>>> import numpy as np
>>> import numpy.linalg as la
>>> np.set_printoptions(precision=3, suppress=True, linewidth=140, legacy="1.25")
>>> def rnd(a):
...     return np.round(a, 3) + 0
... 
>>> F = np.loadtxt("x.csv", delimiter=",")
>>> print(rnd(F))
[[-0.51  -1.937  1.903  1.238 -1.132 -1.745  1.584]
 [ 1.429 -2.649 -2.197  0.937 -0.509  0.256 -0.955]
 [-0.817  1.856 -1.951  2.244 -1.349 -0.714  0.846]
 [-2.552 -0.893  0.267  0.401 -1.02   2.707 -0.295]
 [ 2.45   0.692  1.248  1.401 -0.467  2.15   1.076]
 [ 0.715  0.474  0.197 -1.797 -3.373 -0.275 -0.737]
 [ 0.    -0.533 -1.443 -1.789  0.052  0.597  3.174]]
>>> print(rnd(la.norm(F, axis=0)))
[4. 4. 4. 4. 4. 4. 4.]
>>> print(rnd(la.norm(F, "nuc")))
28.0
>>> print(rnd(la.norm(F[5] - F[2])))
5.657
>>> print(rnd(la.norm(F[5], 1)), rnd(la.norm(F[5], np.inf)))
7.567 3.373
>>> print(rnd(la.norm(F, 2)))
4.0
>>> print(rnd(F[5] @ F[2]))
0.0
>>> print(rnd(la.norm(F) ** 2 / la.norm(F, 2) ** 2))
7.0
>>> print(rnd(la.norm(F, axis=1)))
[4. 4. 4. 4. 4. 4. 4.]
>>> print(rnd(la.norm(F, 1)), rnd(la.norm(F, np.inf)))
9.807 10.049
>>> q, V = la.qr(F[:, :1])[0], la.qr(F[:, 1:])[0]
>>> sig = la.svd(q.T @ V, compute_uv=False)
>>> print((sig > 0.9).sum())
0
>>> rng = np.random.default_rng(13)
>>> z = rng.permutation(7)
>>> M2 = F[:, z] * rng.choice([-1, 1], 7)
>>> print(rnd(M2))
[[-1.238  0.51  -1.903  1.584 -1.745 -1.937 -1.132]
 [-0.937 -1.429  2.197 -0.955  0.256 -2.649 -0.509]
 [-2.244  0.817  1.951  0.846 -0.714  1.856 -1.349]
 [-0.401  2.552 -0.267 -0.295  2.707 -0.893 -1.02 ]
 [-1.401 -2.45  -1.248  1.076  2.15   0.692 -0.467]
 [ 1.797 -0.715 -0.197 -0.737 -0.275  0.474 -3.373]
 [ 1.789  0.     1.443  3.174  0.597 -0.533  0.052]]
>>> U, _, Vt = la.svd(F.T @ M2)
>>> print(z)
[3 0 2 6 5 1 4]
>>> z = rng.permutation(7)
>>> print(z)
[6 1 2 3 5 0 4]
>>> M2 = F[z][:, z]
>>> print(rnd(np.sort(np.abs(la.eigvals(M2)))))
[4. 4. 4. 4. 4. 4. 4.]
>>> print(rnd(np.trace(M2)))
-2.277
>>> print(rnd(la.det(M2)), rnd(la.det(F[z])))
16384.0 -16384.0
>>> print(rnd(F[:, 1] @ F[:, 6]))
0.0
>>> print(rnd(la.svd(F, compute_uv=False)))
[4. 4. 4. 4. 4. 4. 4.]
>>> print(rnd(F @ F.T))
[[16.  0.  0.  0.  0.  0.  0.]
 [ 0. 16.  0.  0.  0.  0.  0.]
 [ 0.  0. 16.  0.  0.  0.  0.]
 [ 0.  0.  0. 16.  0.  0.  0.]
 [ 0.  0.  0.  0. 16.  0.  0.]
 [ 0.  0.  0.  0.  0. 16.  0.]
 [ 0.  0.  0.  0.  0.  0. 16.]]
>>> J = np.load("run4.npy")
>>> print(J)
[[ 4.424  2.911  2.442  5.338  6.08   0.726]
 [ 6.701  1.134 -5.574  3.991 -2.575 -0.42 ]
 [-5.977 -3.628 -1.705 -0.813  4.058  5.575]
 [ 1.33  -2.098 -5.848 -1.814  0.367 -7.497]
 [ 5.136  5.971 -1.015 -1.558  5.659 -1.578]
 [ 3.773  1.372 -3.929  0.098 -2.949  7.729]
 [-3.331 -0.116 -4.408 -4.925  4.755 -4.752]
 [-0.458  0.335 -1.12   6.028 -7.061 -3.497]
 [-7.281 -1.897  1.513 -3.958  2.73   4.24 ]
 [-1.531 -5.63  -0.161 -6.823  1.281 -4.212]
 [-4.713 -1.1   -2.784 -1.706  3.232  7.448]
 [ 4.522 -6.013 -4.597 -4.542 -0.937  0.865]
 [-4.574  2.635  2.161 -0.356 -6.523  4.979]
 [ 1.7    5.495 -1.513 -2.821  6.816 -3.194]
 [-5.763  0.973  5.248  5.501 -2.78  -0.55 ]
 [-0.478  5.649  2.728  1.08  -6.995  3.212]
 [ 4.723  2.907  3.455 -2.573  6.899  1.758]
 [ 1.626  4.953 -3.451  4.472 -4.396  4.647]
 [ 8.607  2.668 -3.017 -1.812  0.376  2.503]
 [ 3.104  5.183  0.663 -1.228 -7.816  0.68 ]
 [ 2.661 -1.789 -0.754 -0.188  9.283 -1.712]
 [-1.727 -2.003  3.886 -7.888  3.461  1.925]
 [-7.404 -1.888  1.075  3.733  1.648  4.88 ]]
>>> x = np.array([3, 0, 2, 0, 2, 0])
>>> y = J @ x
>>> b, lr = np.zeros(6), 1 / la.norm(J, 2) ** 2
>>> for i in range(5):
...     b -= lr * J.T @ (J @ b - y)
...     if i % 1 == 0: print(i, round(la.norm(J @ b - y), 3))
... 
0 31.162
1 21.833
2 16.917
3 13.66
4 11.242
>>> print(rnd(la.cond(J)))
2.489
>>> print(rnd(b))
[ 2.523  0.553  1.288 -0.086  2.04  -0.135]
>>> cen = J - J.mean(axis=0)
>>> V = la.svd(cen)[2][:5]
>>> M2 = cen - cen @ V.T @ V
>>> print(rnd(M2.std(axis=0)))
[0.886 1.343 1.277 0.35  0.16  0.087]
>>> print(rnd((cen @ V.T).std(axis=0)))
[5.562 5.14  3.839 3.431 2.987]
>>> print(rnd(la.norm(M2) / la.norm(cen)))
0.212
>>> hat = J @ la.solve(J.T @ J, J.T)
>>> print(np.allclose(hat @ hat, hat))
True
>>> print(rnd(la.eigvalsh(hat)))
[0. 0. 0. 0. 0. 0. 0. 0. 0. 0. 0. 0. 0. 0. 0. 0. 0. 1. 1. 1. 1. 1. 1.]
>>> print(rnd(np.trace(hat)))
6.0
>>> print(rnd(hat @ J[:, 0]))
[ 4.424  6.701 -5.977  1.33   5.136  3.773 -3.331 -0.458 -7.281 -1.531 -4.713  4.522 -4.574  1.7   -5.763 -0.478  4.723  1.626  8.607
  3.104  2.661 -1.727 -7.404]
>>> W0 = np.load("block12.npy")
>>> print(W0)
[[3 1 0 0 0 0]
 [3 2 0 0 0 0]
 [1 8 0 0 0 0]
 [0 0 3 1 0 0]
 [0 0 3 2 0 0]
 [0 0 1 8 0 0]
 [0 0 0 0 3 1]
 [0 0 0 0 3 2]
 [0 0 0 0 1 8]]
>>> th = np.radians(135)
>>> r_ = np.eye(6)
>>> r_[1, 1] = r_[0, 0] = np.cos(th)
>>> r_[1, 0], r_[0, 1] = -np.sin(th), np.sin(th)
>>> print(rnd(r_))
[[-0.707  0.707  0.     0.     0.     0.   ]
 [-0.707 -0.707  0.     0.     0.     0.   ]
 [ 0.     0.     1.     0.     0.     0.   ]
 [ 0.     0.     0.     1.     0.     0.   ]
 [ 0.     0.     0.     0.     1.     0.   ]
 [ 0.     0.     0.     0.     0.     1.   ]]
>>> M2 = W0 @ r_.T
>>> print(rnd(np.abs(M2 - W0).max(axis=0)))
[ 4.414 14.364  0.     0.     0.     0.   ]
>>> hat = W0 @ la.solve(W0.T @ W0, W0.T)
>>> print(rnd(la.eigvalsh(hat)))
[0. 0. 0. 1. 1. 1. 1. 1. 1.]
>>> print(np.allclose(hat @ hat, hat))
True
>>> print(rnd(np.diag(hat)))
[0.526 0.482 0.991 0.526 0.482 0.991 0.526 0.482 0.991]
>>> print(rnd(hat @ W0[:, 1]))
[1. 2. 8. 0. 0. 0. 0. 0. 0.]
>>> z = rng.permutation(6)
>>> M2 = W0[:, z] * rng.choice([-1, 1], 6)
>>> print(M2)
[[ 0  0  0  3  0  1]
 [ 0  0  0  3  0  2]
 [ 0  0  0  1  0  8]
 [ 1  3  0  0  0  0]
 [ 2  3  0  0  0  0]
 [ 8  1  0  0  0  0]
 [ 0  0 -3  0  1  0]
 [ 0  0 -3  0  2  0]
 [ 0  0 -1  0  8  0]]
>>> U, _, Vt = la.svd(W0.T @ M2)
>>> print(rnd(U @ Vt))
[[ 0.  0.  0.  1.  0.  0.]
 [ 0.  0.  0.  0.  0.  1.]
 [ 0.  1.  0.  0.  0.  0.]
 [ 1.  0.  0.  0.  0.  0.]
 [ 0.  0. -1.  0.  0.  0.]
 [ 0.  0.  0.  0.  1.  0.]]
>>> print(z)
[3 2 4 0 5 1]
>>> M2 = J / la.norm(J, axis=1)
Traceback (most recent call last):
  File "<python-input-72>", line 1, in <module>
    M2 = J / la.norm(J, axis=1)
         ~~^~~~~~~~~~~~~~~~~~~~
ValueError: operands could not be broadcast together with shapes (23,6) (23,) 
>>> M2 = J / la.norm(J, axis=1, keepdims=True)
>>> gram = M2 @ M2.T
>>> print(rnd(np.degrees(np.arccos(np.clip(gram[18, 5], -1, 1)))))
48.661
>>> print((gram - 2 * np.eye(23)).round(6).argmax(axis=1))
[16 18 10  6 13 17  3 14  2  6  2  9 15  4 22 19  4  5  1 15 16  8  2]
